% python3 -q
>>> import numpy as np
>>> np.set_printoptions(precision=3, suppress=True, linewidth=120, sign=" ")
>>> X = np.array([[12, 2, 0, 1], [0, -38, 1, 0], [1, 2, 0, 1], [0, 2, 2, -19]])
>>> np.argsort(-np.linalg.norm(X, axis=0).round(6), kind="stable")[:3]
array([ 1,  3,  0])
>>> [round(float(x), 3) for x in np.linalg.svd(X, compute_uv=False)[:3]]
[38.188, 19.157, 11.987]
>>> round(np.log10(np.linalg.cond(X)))
2
>>> np.linalg.matrix_rank(X, rtol=0.1)
np.int64(3)
>>> O, r_ = np.linalg.qr(X)
>>> np.allclose(r_.T @ r_, X.T @ X)
True
>>> O
array([[-0.997, -0.004,  0.002,  0.083],
       [-0.   , -0.997, -0.054, -0.047],
       [-0.083,  0.048, -0.021, -0.995],
       [-0.   ,  0.052, -0.998,  0.023]])
>>> Y = X / np.sqrt((X ** 2).mean(axis=1, keepdims=True))
>>> np.linalg.norm(Y, axis=1)
array([ 2.,  2.,  2.,  2.])
>>> np.linalg.matrix_rank(Y) == np.linalg.matrix_rank(X)
np.True_
>>> X - X.mean(axis=1, keepdims=True)
array([[  8.25,  -1.75,  -3.75,  -2.75],
       [  9.25, -28.75,  10.25,   9.25],
       [  0.  ,   1.  ,  -1.  ,   0.  ],
       [  3.75,   5.75,   5.75, -15.25]])
>>> round(np.abs(np.linalg.eigvals(X)).max(), 3)
np.float64(38.049)
>>> np.round(np.linalg.det(X), 3)
np.float64(1276.0)
>>> np.trace(X)
np.int64(-45)
>>> Y = np.array([[1, -2], [1, 0]])
>>> C = np.kron(Y, X)
>>> C.shape
(8, 8)
>>> W0 = np.array([[0, 0, 0],
...     [0, 4, 0],
...     [7, 8, 5],
...     [3, 2, 5],
...     [11, 4, 15],
...     [15, 14, 11],
...     [0, 0, 7],
...     [0, 0, 1],
...     [15, 14, 11],
...     [15, 10, 15]])
>>> C = W0[[4, 7]].astype(float)
>>> for _ in range(4):
...     lab = np.linalg.norm(W0[:, None] - C, axis=-1).argmin(axis=1)
...     C = np.array([W0[lab == j].mean(axis=0) for j in range(2)])
... 
>>> lab
array([ 1,  1,  1,  1,  0,  0,  1,  1,  0,  0])
>>> C
array([[ 14.   ,  10.5  ,  13.   ],
       [  1.667,   2.333,   3.   ]])
>>> Y = np.array([[-1, 2, 0, 2, -3],
...     [0, -3, 1, -1, -3],
...     [2, 0, 2, 0, 3],
...     [0, -2, -2, -2, -2],
...     [-1, -1, 0, -1, -2]])
>>> arr = np.triu(Y, 1)
>>> arr
array([[ 0,  2,  0,  2, -3],
       [ 0,  0,  1, -1, -3],
       [ 0,  0,  0,  0,  3],
       [ 0,  0,  0,  0, -2],
       [ 0,  0,  0,  0,  0]])
>>> # triangular, det is the product of the diagonal
>>> rk = np.linalg.matrix_rank(arr)
>>> rk
np.int64(3)
>>> N = np.linalg.svd(arr)[2][rk:].T
>>> N.shape
(5, 2)
>>> np.linalg.matrix_rank(arr.T @ arr), np.linalg.matrix_rank(arr @ arr.T)
(np.int64(3), np.int64(3))
>>> np.round(arr @ N, 3) + 0
array([[ 0.,  0.],
       [ 0.,  0.],
       [ 0.,  0.],
       [ 0.,  0.],
       [ 0.,  0.]])
>>> np.round(N @ N.T, 3) + 0
array([[ 1.   ,  0.   ,  0.   ,  0.   ,  0.   ],
       [ 0.   ,  0.333, -0.333, -0.333,  0.   ],
       [ 0.   , -0.333,  0.333,  0.333,  0.   ],
       [ 0.   , -0.333,  0.333,  0.333,  0.   ],
       [ 0.   ,  0.   ,  0.   ,  0.   ,  0.   ]])
>>> vec = np.array([3, 5, 5, -3, 5])
>>> h1 = np.maximum(arr @ vec, 0)
>>> np.tanh(arr @ vec)
array([-1., -1.,  1., -1.,  0.])
>>> np.maximum(arr @ (3 * vec), 0)
array([  0,   0,  45,   0,   0])
>>> K = np.tril(np.array([[5, -1, -5], [-5, 2, -3], [-4, -2, 1]]), -1) + np.eye(3, dtype=int)
>>> K
array([[ 1,  0,  0],
       [-5,  1,  0],
       [-4, -2,  1]])
>>> Y = K / np.linalg.norm(K, axis=1, keepdims=True)
>>> C2 = Y @ Y.T
>>> (C2 - 2 * np.eye(3)).round(6).argmax(axis=1)
array([ 2,  2,  1])
>>> np.linalg.norm(Y, axis=1)
array([ 1.,  1.,  1.])
>>> C2[2]
array([-0.873,  0.77 ,  1.   ])
>>> f = np.array([3, -2, -1])
>>> np.polyval(f, K[0])
array([ 0, -1, -1])
>>> np.cross(K[0, :3], K[2, :3])
array([ 0, -1, -2])
>>> np.linalg.matrix_rank(K - K[0, 0] * np.eye(3))
np.int64(2)
>>> np.linalg.matrix_power(K - np.diag(np.diag(K)), 3)
array([[ 0,  0,  0],
       [ 0,  0,  0],
       [ 0,  0,  0]])
>>> [int(np.linalg.matrix_rank(np.linalg.matrix_power(K, p))) for p in range(1, 4)]
[3, 3, 3]
>>> K @ K
array([[  1,   0,   0],
       [-10,   1,   0],
       [  2,  -4,   1]])
>>> Y = np.linalg.inv(K)
>>> round(float(np.linalg.slogdet(K)[0]), 3)
1.0
>>> np.round(np.linalg.inv(Y), 3) + 0
array([[ 1.,  0.,  0.],
       [-5.,  1.,  0.],
       [-4., -2.,  1.]])
>>> np.linalg.det(K) * Y
array([[ 1., -0., -0.],
       [ 5.,  1., -0.],
       [14.,  2.,  1.]])
>>> F = np.loadtxt("m.csv", delimiter=",")
>>> F
array([[-1.406, -1.454,  0.042],
       [-1.583, -1.582,  0.01 ],
       [-0.377, -0.349, -0.014],
       [-0.746, -0.693, -0.01 ],
       [ 1.54 ,  1.526, -0.001],
       [ 0.931,  0.977, -0.012],
       [-2.58 , -2.584,  0.003],
       [ 0.346,  0.346,  0.035],
       [-1.315, -1.287,  0.009],
       [-0.343, -0.369, -0.012],
       [ 0.592,  0.617,  0.004],
       [-1.201, -1.167, -0.009],
       [ 2.635,  2.614,  0.   ],
       [ 0.331,  0.335, -0.033],
       [-3.55 , -3.591,  0.005],
       [-0.343, -0.305,  0.013],
       [-0.708, -0.709,  0.022],
       [-1.484, -1.477,  0.041],
       [ 0.181,  0.173, -0.007],
       [-1.456, -1.452, -0.007],
       [-1.036, -1.058,  0.002],
       [-1.345, -1.363,  0.014]])
>>> dist = np.linalg.norm(F[:, None] - F[None], axis=-1)
>>> dist.mean(axis=1).argmax()
np.int64(12)
>>> np.linalg.matrix_rank(dist ** 2)
np.int64(5)
>>> dist[:5, :5]
array([[ 0.   ,  0.221,  1.511,  1.009,  4.191],
       [ 0.221,  0.   ,  1.725,  1.221,  4.406],
       [ 1.511,  1.725,  0.   ,  0.504,  2.682],
       [ 1.009,  1.221,  0.504,  0.   ,  3.186],
       [ 4.191,  4.406,  2.682,  3.186,  0.   ]])
>>> round(np.linalg.norm(F), 3)
np.float64(9.64)
>>> np.linalg.matrix_rank(F)
np.int64(3)
>>> F.sum(axis=0)
array([-12.917, -12.852,   0.095])
>>> np.linalg.svd(F, compute_uv=False)
array([ 9.639,  0.096,  0.074])
>>> Uu, sig, Vt = np.linalg.svd(F)
>>> np.argmax(sig[:-1] / (sig[1:] + 1e-6)) + 1
np.int64(1)
>>> Y = Uu[:, :1] @ np.diag(sig[:1]) @ Vt[:1]
>>> np.linalg.matrix_rank(Y)
np.int64(1)
>>> np.linalg.matrix_rank(F, rtol=0.05)
np.int64(1)
>>> round(np.linalg.norm(F - Y) / np.linalg.norm(F), 3)
np.float64(0.013)
>>> round(np.linalg.norm(F - Y, 2), 3), round(sig[1], 3)
(np.float64(0.096), np.float64(0.096))
>>> M = np.loadtxt("mat.csv", delimiter=",")
>>> M
array([[-0.762, -0.943,  0.983, -0.592],
       [ 0.675, -0.675, -0.675,  0.84 ],
       [ 0.327,  0.973, -0.919, -0.217],
       [-0.932,  0.371,  0.98 , -0.971],
       [ 0.943,  0.998, -1.   ,  0.808],
       [ 0.976,  0.658, -0.999,  0.984],
       [ 0.617, -0.993,  0.31 ,  0.933],
       [-0.31 ,  1.   , -0.922, -0.922],
       [ 0.327,  0.973, -0.919, -0.217],
       [ 0.8  ,  0.43 , -0.954,  0.827],
       [-0.933, -0.808,  0.996, -0.933]])
>>> th = np.radians(36)
>>> r_ = np.eye(4)
>>> r_[0, 0] = r_[1, 1] = np.cos(th)
>>> r_[0, 1], r_[1, 0] = -np.sin(th), np.sin(th)
>>> r_
array([[ 0.809, -0.588,  0.   ,  0.   ],
       [ 0.588,  0.809,  0.   ,  0.   ],
       [ 0.   ,  0.   ,  1.   ,  0.   ],
       [ 0.   ,  0.   ,  0.   ,  1.   ]])
>>> Y = M @ r_.T
>>> np.allclose(np.linalg.norm(M, axis=1), np.linalg.norm(Y, axis=1))
True
